% ipython --no-banner

In [1]: import numpy as np

In [2]: np.set_printoptions(precision=2, suppress=True, linewidth=160, floatmode="fixed")

In [3]: def rnd(a):
   ...:     return np.round(a, 2) + 0
   ...: 

In [4]: data = np.load("out10.npy")

In [5]: data
Out[5]: 
array([[ 0.10, -0.03,  1.80,  1.18,  1.81,  0.22,  0.14, -0.49, -0.61],
       [-0.32,  0.45,  0.48,  1.24,  1.39,  0.28, -0.22, -0.49,  0.14],
       [-1.31,  0.23, -1.46, -0.26, -0.54, -0.18,  0.35, -1.48,  1.68],
       [ 0.62, -0.01,  1.80,  1.08,  1.59,  0.28, -0.16,  0.35, -1.12],
       [ 2.06, -0.99,  0.12, -2.26, -2.47, -0.34, -0.14,  2.83, -1.97],
       [-1.35,  1.39, -0.98,  2.20,  1.86,  0.52, -0.71, -1.22,  1.49],
       [-0.16,  0.91,  0.40,  1.98,  1.97,  0.54, -0.76, -0.01, -0.03],
       [ 0.87,  0.17,  1.14,  0.88,  1.06,  0.32, -0.53,  1.06, -1.19],
       [-0.23, -1.18, -1.30, -3.00, -3.17, -0.84,  1.15, -0.41,  0.69],
       [ 0.44, -1.03, -0.24, -2.16, -2.13, -0.56,  0.74,  0.35, -0.28]])

In [6]: rank = np.linalg.matrix_rank(data)

In [7]: rank
Out[7]: np.int64(3)

In [8]: N = np.linalg.svd(data)[2][rank:].T

In [9]: print(np.linalg.matrix_rank(data.T @ data), np.linalg.matrix_rank(data @ data.T))
3 3

In [10]: [int(np.linalg.matrix_rank(np.delete(data, i, axis=0))) for i in range(10)]
Out[10]: [3, 3, 3, 3, 3, 3, 3, 3, 3, 3]

In [11]: [int(np.linalg.matrix_rank(data[:i])) for i in range(1, len(data) + 1)]
Out[11]: [1, 2, 3, 3, 3, 3, 3, 3, 3, 3]

In [12]: [int(np.linalg.matrix_rank(data[:, :j + 1])) for j in range(9)]
Out[12]: [1, 2, 3, 3, 3, 3, 3, 3, 3]
